% python3 -q
>>> import numpy as np
>>> import numpy.linalg as la
>>> np.set_printoptions(precision=2, suppress=True, linewidth=100)
>>> arr = np.array([[-2.0, -3.0, 0.0, 0.0, -3.0],
...     [-3.0, -2.0, 0.0, 0.0, -3.0],
...     [0.0, 0.0, -2.0, -3.0, 0.0],
...     [0.0, 0.0, -3.0, -2.0, 0.0],
...     [-3.0, -3.0, 0.0, 0.0, -2.0]])
>>> # 2 blocks once reordered
>>> vals, vecs = la.eigh(arr)
>>> print(np.round(vecs.T @ vecs, 2) + 0)
[[1. 0. 0. 0. 0.]
 [0. 1. 0. 0. 0.]
 [0. 0. 1. 0. 0.]
 [0. 0. 0. 1. 0.]
 [0. 0. 0. 0. 1.]]
>>> print(np.unique(vals.round(6) + 0, return_counts=True)[1])
[1 1 3]
>>> print(np.round(vals.sum(), 2), np.trace(arr))
-10.0 -10.0
>>> print(np.round(vecs.T @ arr @ vecs, 2) + 0)
[[-8.  0.  0.  0.  0.]
 [ 0. -5.  0.  0.  0.]
 [ 0.  0.  1.  0.  0.]
 [ 0.  0.  0.  1.  0.]
 [ 0.  0.  0.  0.  1.]]
>>> print(vecs @ np.diag(vals) @ vecs.T)
[[-2. -3.  0.  0. -3.]
 [-3. -2.  0.  0. -3.]
 [ 0.  0. -2. -3.  0.]
 [ 0.  0. -3. -2.  0.]
 [-3. -3.  0.  0. -2.]]
>>> print((vals > 1e-8).sum(), (vals < -1e-8).sum())
3 2
>>> x0 = np.array([-3, 3, 5, 5, -1])
>>> target = arr @ x0
>>> beta, lr = np.zeros(5), 1 / la.norm(arr, 2) ** 2
>>> for i in range(30):
...     beta -= lr * arr.T @ (arr @ beta - target)
...     if i % 10 == 0: print(i, round(la.norm(arr @ beta - target), 2))
... 
0 21.96
10 3.64
20 3.1
>>> print(round(la.cond(arr), 2))
8.0
>>> Y = la.inv(arr)
>>> print((np.abs(Y) > 1e-9).astype(int))
[[1 1 0 0 1]
 [1 1 0 0 1]
 [0 0 1 1 0]
 [0 0 1 1 0]
 [1 1 0 0 1]]
>>> print(np.round(arr @ Y, 2) + 0)
[[1. 0. 0. 0. 0.]
 [0. 1. 0. 0. 0.]
 [0. 0. 1. 0. 0.]
 [0. 0. 0. 1. 0.]
 [0. 0. 0. 0. 1.]]
>>> print(la.inv(Y))
[[-2. -3.  0.  0. -3.]
 [-3. -2. -0. -0. -3.]
 [-0. -0. -2. -3. -0.]
 [-0. -0. -3. -2. -0.]
 [-3. -3. -0. -0. -2.]]
>>> print(round(la.det(arr) * la.det(Y), 2))
1.0
>>> print(Y)
[[ 0.62 -0.37 -0.   -0.   -0.38]
 [-0.38  0.62 -0.   -0.   -0.38]
 [-0.   -0.    0.4  -0.6  -0.  ]
 [-0.   -0.   -0.6   0.4  -0.  ]
 [-0.38 -0.38  0.    0.    0.62]]
>>> x0 = np.array([-2, -2, 2, 2, -3])
>>> target = arr @ x0
>>> print(target)
[ 19.  19. -10. -10.  18.]
>>> print(la.solve(arr, target + arr[:, 3]))
[-2. -2.  2.  3. -3.]
>>> print(la.solve(arr, -1 * target))
[ 2.  2. -2. -2.  3.]
>>> print(la.solve(arr, target))
[-2. -2.  2.  2. -3.]
>>> print(np.all(la.eigvalsh(arr) > 0))
False
>>> print([round(float(la.det(arr[:i, :i])), 2) + 0 for i in range(1, 6)])
[-2.0, -5.0, 10.0, 25.0, 40.0]
>>> print(round(float(la.eigvalsh(arr).min()), 2))
-8.0
>>> W0 = np.array([[-2, -2, -2], [-2, -4, -4], [-2, -4, -6]])
>>> print(W0)
[[-2 -2 -2]
 [-2 -4 -4]
 [-2 -4 -6]]
>>> # symmetric, so the eigenvalues are real
>>> vals, vecs = la.eigh(W0)
>>> x0 = np.array([1, 2, 2])
>>> print(vecs * np.abs(vals) @ vecs.T)
[[2. 2. 2.]
 [2. 4. 4.]
 [2. 4. 6.]]
>>> print(np.abs(W0).sum(axis=1).max(), round(float(np.abs(vals).max()), 2))
12 10.1
>>> u, v = W0[2], W0[1]
>>> print(u @ v)
44
>>> print(u @ u)
56
>>> p = (u @ v) / (u @ u) * u
>>> print(v - p)
[-0.43 -0.86  0.71]
>>> print(np.outer(u, v))
[[ 4  8  8]
 [ 8 16 16]
 [12 24 24]]
>>> Q, r_ = la.qr(W0)
>>> print(Q.round(2) + 0)
[[-0.58  0.82  0.  ]
 [-0.58 -0.41 -0.71]
 [-0.58 -0.41  0.71]]
>>> print(r_)
[[ 3.46  5.77  6.93]
 [ 0.    1.63  2.45]
 [ 0.    0.   -1.41]]
>>> print(Q @ r_)
[[-2. -2. -2.]
 [-2. -4. -4.]
 [-2. -4. -6.]]
>>> vals, vecs = la.eig(r_)
>>> print(np.sort(la.eigvals(r_ @ r_)))
[ 2.    2.67 12.  ]
>>> print(r_ @ vecs[:, 0] - vals[0] * vecs[:, 0])
[0. 0. 0.]
>>> print(np.sort(la.eigvals(r_.T)))
[-1.41  1.63  3.46]
>>> J = np.array([[0, 0, 0, 0, 3],
...     [5, 0, 0, 0, 0],
...     [0, -7, 0, 0, 0],
...     [0, 0, -1, 0, 0],
...     [0, 0, 0, 5, 0]])
>>> print(J)
[[ 0  0  0  0  3]
 [ 5  0  0  0  0]
 [ 0 -7  0  0  0]
 [ 0  0 -1  0  0]
 [ 0  0  0  5  0]]
>>> Q, vecs = la.qr(J[:, :2])[0], la.qr(J[:, 2:])[0]
>>> sv = la.svd(Q.T @ vecs, compute_uv=False)
>>> print(np.round(la.norm(Q @ Q.T - vecs @ vecs.T, 2), 2))
1.0
>>> print(sv)
[0. 0.]
>>> x0 = np.array([3, 0, 2, 1, 1])
>>> a = np.maximum(J @ x0, 0)
>>> print(a)
[ 3 15  0  0  5]
>>> A = np.loadtxt("case6.csv", delimiter=",")
>>> print(A)
[[ 0.05 -1.    2.   -2.  ]
 [ 1.    0.05 -2.    2.  ]
 [ 1.    0.    2.05  1.  ]
 [ 0.   -1.    2.   -1.95]]
>>> x0 = np.array([8, 9, 4, 5])
>>> target = A @ x0
>>> beta, lr = np.zeros(4), 1 / la.norm(A, 2) ** 2
>>> for i in range(250):
...     beta -= lr * A.T @ (A @ beta - target)
...     if i % 50 == 0: print(i, round(la.norm(A @ beta - target), 2))
... 
0 18.59
50 0.49
100 0.31
150 0.31
200 0.3
>>> print(beta)
[2.9  3.58 4.79 8.48]
>>> print(round(la.cond(A), 2))
138.72
>>> rng = np.random.default_rng(69820)
>>> labels = rng.permutation(4)
>>> print(labels)
[2 1 0 3]
>>> Y = A[labels][:, labels]
>>> print(Y)
[[ 2.05  0.    1.    1.  ]
 [-2.    0.05  1.    2.  ]
 [ 2.   -1.    0.05 -2.  ]
 [ 2.   -1.    0.   -1.95]]
>>> print(np.diag(Y))
[ 2.05  0.05  0.05 -1.95]
>>> print(np.round(np.trace(Y), 2))
0.2
>>> Uu, sv, Vh = la.svd(A)
>>> print(np.argmax(sv[:-1] / (sv[1:] + 1e-6)) + 1)
3
>>> Y = Uu[:, :3] @ np.diag(sv[:3]) @ Vh[:3]
>>> print(round(np.abs(A - Y).max(), 2))
0.02
>>> print(round(la.norm(A - Y, 2), 2), round(float(sv[3]), 2))
0.04 0.04
>>> print(la.matrix_rank(Y))
3
>>> Y = la.inv(A)
>>> print(np.round(la.cond(A), 2))
138.72
>>> print(np.allclose(Y, A.T))
False
>>> print((np.abs(Y) > 1e-9).astype(int))
[[1 1 1 1]
 [1 1 1 1]
 [1 1 1 1]
 [1 1 1 1]]
>>> Y = A / np.sqrt((A ** 2).mean(axis=1, keepdims=True))
>>> print(la.matrix_rank(Y) == la.matrix_rank(A))
True
>>> print(la.norm(Y, axis=1))
[2. 2. 2. 2.]
>>> Y = np.array([[0]])
>>> W2 = np.array([[2]])
>>> feats = np.block([[Y, np.array([[-1]])], [np.zeros((1, 1)), W2]])
>>> print(feats)
[[ 0. -1.]
 [ 0.  2.]]
>>> print(la.cond(feats) > 100)
True
>>> print(round(float(la.norm(feats, 2) / la.norm(feats)), 2))
1.0
>>> print(np.argsort(-la.norm(feats, axis=0).round(6), kind="stable")[:3])
[1 0]
>>> print((feats + feats.T) / 2)
[[ 0.  -0.5]
 [-0.5  2. ]]
>>> print(la.matrix_power(feats, 2))
[[ 0. -2.]
 [ 0.  4.]]
>>> print(np.allclose(feats, feats.T))
False
>>> u = np.array([-1, 0, -2])
>>> print(np.convolve(feats[1], u))
[ 0. -2.  0. -4.]
>>> print(np.correlate(feats[1], feats[0], "full"))
[ 0. -2.  0.]
>>> print(round(np.trace(la.pinv(feats) @ feats), 2))
1.0
>>> print(np.unique(feats.round(6), axis=0).shape)
(2, 2)
>>> print(np.allclose(feats[:-1].T @ la.lstsq(feats[:-1].T, feats[-1])[0], feats[-1]))
True
>>> print(la.lstsq(feats[:-1].T, feats[-1])[2])
1
>>> data = np.tril(np.array([[0, -3, -2], [-3, 3, 1], [1, 0, 3]]), -1) + np.eye(3, dtype=int)
>>> print(data)
[[ 1  0  0]
 [-3  1  0]
 [ 1  0  1]]
>>> # triangular
>>> print(np.prod(np.diag(data)), round(la.det(data), 2))
1 1.0
>>> T = np.stack([data, -3 * data, data[::-1]])
>>> print(np.einsum("bij,cij->bc", T, T))
[[ 13 -39  12]
 [-39 117 -36]
 [ 12 -36  13]]
>>> print(la.matrix_rank(T.reshape(3, -1)))
2
>>> print(la.matrix_rank(T))
[3 3 3]
>>> print((T @ data.T).shape)
(3, 3, 3)
>>> print(la.norm(T, axis=(1, 2)))
[ 3.61 10.82  3.61]
>>> vals, vecs = la.eig(data)
>>> print(np.sort(la.eigvals(la.inv(data))))
[1. 1. 1.]
>>> print(data @ vecs[:, 0] - vals[0] * vecs[:, 0])
[0. 0. 0.]
>>> print(np.sort(la.eigvals(data @ data)))
[1. 1. 1.]
>>> print(np.sort(la.eigvals(data.T)))
[1. 1. 1.]
>>> m1 = np.maximum(np.array([[0, -3],
...     [-3, 2],
...     [-3, -1],
...     [-1, -3],
...     [-3, 2],
...     [3, -1],
...     [2, 0],
...     [-1, 2],
...     [2, -3],
...     [-3, 2],
...     [-3, 3],
...     [-2, -1],
...     [1, -3],
...     [-3, 2],
...     [-1, 1],
...     [-1, -2],
...     [-3, 3],
...     [-1, 3]]) @ np.array([[3, 1, 0], [3, 0, 3]]) + np.array([2, 0, 1]), 0)
>>> print(m1)
[[ 0  0  0]
 [ 0  0  7]
 [ 0  0  0]
 [ 0  0  0]
 [ 0  0  7]
 [ 8  3  0]
 [ 8  2  1]
 [ 5  0  7]
 [ 0  2  0]
 [ 0  0  7]
 [ 2  0 10]
 [ 0  0  0]
 [ 0  1  0]
 [ 0  0  7]
 [ 2  0  4]
 [ 0  0  0]
 [ 2  0 10]
 [ 8  0 10]]
>>> # rows 0 and 2 are equal
>>> proj = m1 @ la.solve(m1.T @ m1, m1.T)
>>> print(np.diag(proj))
[0.   0.13 0.   0.   0.13 0.52 0.35 0.18 0.43 0.13 0.19 0.   0.11 0.13 0.04 0.   0.19 0.46]
>>> print(np.allclose(proj @ proj, proj))
True
>>> Xc = (m1 - m1.mean(axis=0)) / m1.std(axis=0)
>>> print(Xc.std(axis=0))
[1. 1. 1.]
>>> print(np.argwhere(np.abs(Xc) > 2))
[[ 5  0]
 [ 5  1]
 [ 6  0]
 [17  0]]
>>> beta = la.lstsq(np.delete(Xc, 1, axis=1), Xc[:, 1])[0]
>>> print(round(1 - np.var(Xc[:, 1] - np.delete(Xc, 1, axis=1) @ beta), 2))
0.55
>>> Q = data.astype(float).copy()
>>> for j in range(3):
...     Q[:, j] -= Q[:, :j] @ (Q[:, :j].T @ Q[:, j])
...     Q[:, j] /= la.norm(Q[:, j])
... 
>>> print(np.round(Q.T @ Q, 2) + 0)
[[1. 0. 0.]
 [0. 1. 0.]
 [0. 0. 1.]]
>>> print(Q.round(2) + 0)
[[ 0.3   0.64 -0.71]
 [-0.9   0.43  0.  ]
 [ 0.3   0.64  0.71]]
>>> Uu, sv, Vh = la.svd(m1, full_matrices=False)
>>> print(round(np.sqrt((sv ** 2).sum()), 2), round(float(la.norm(m1)), 2))
28.44 28.44
>>> print(np.allclose(Uu * sv @ Vh, m1))
True
>>> print(sv)
[25.19 12.87  2.95]
>>> print(Uu.shape, sv.shape, Vh.shape)
(18, 3) (3,) (3, 3)
>>> labels = m1[:, 0] > np.median(m1[:, 0])
>>> u = m1[labels].mean(axis=0) - m1[~labels].mean(axis=0)
>>> print(labels.astype(int))
[0 0 0 0 0 1 1 1 0 0 1 0 0 0 1 0 1 1]
>>> print(round((((m1 - m1.mean(axis=0)) @ u > 0) == labels).mean(), 2))
0.78
>>> print(np.argsort(-np.abs(u).round(6), kind="stable"))
[0 2 1]
>>> K = np.load("a.npy")
>>> print(K)
[[ 0 -4  2  2 -2]
 [ 4  0  1 -4 -6]
 [-2 -1  0  0  1]
 [-2  4  0  0  4]
 [ 2  6 -1 -4  0]]
>>> print(np.abs(np.diag(la.qr(K)[1])) > 1e-9)
[ True  True  True  True False]
>>> print(round(np.trace(la.pinv(K) @ K), 2))
4.0
>>> labels = rng.permutation(5)
>>> print(labels)
[1 3 4 0 2]
>>> Y = K[labels][:, labels]
>>> print(round(float(la.det(Y)), 2), np.round(la.det(K[labels]), 2))
-0.0 0.0
>>> print(np.round(np.sort(np.abs(la.eigvals(Y))), 2) + 0)
[0.   1.63 1.63 9.77 9.77]
>>> print(np.trace(Y))
0
>>> print(np.allclose(Y, K))
False
>>> x0 = np.array([1, 0, 5, 2, 3])
>>> a = np.maximum(K @ x0, 0)
>>> print(K * (a > 1e-9)[:, None])
[[ 0 -4  2  2 -2]
 [ 0  0  0  0  0]
 [-2 -1  0  0  1]
 [-2  4  0  0  4]
 [ 0  0  0  0  0]]
>>> print(a)
[ 8  0  1 10  0]
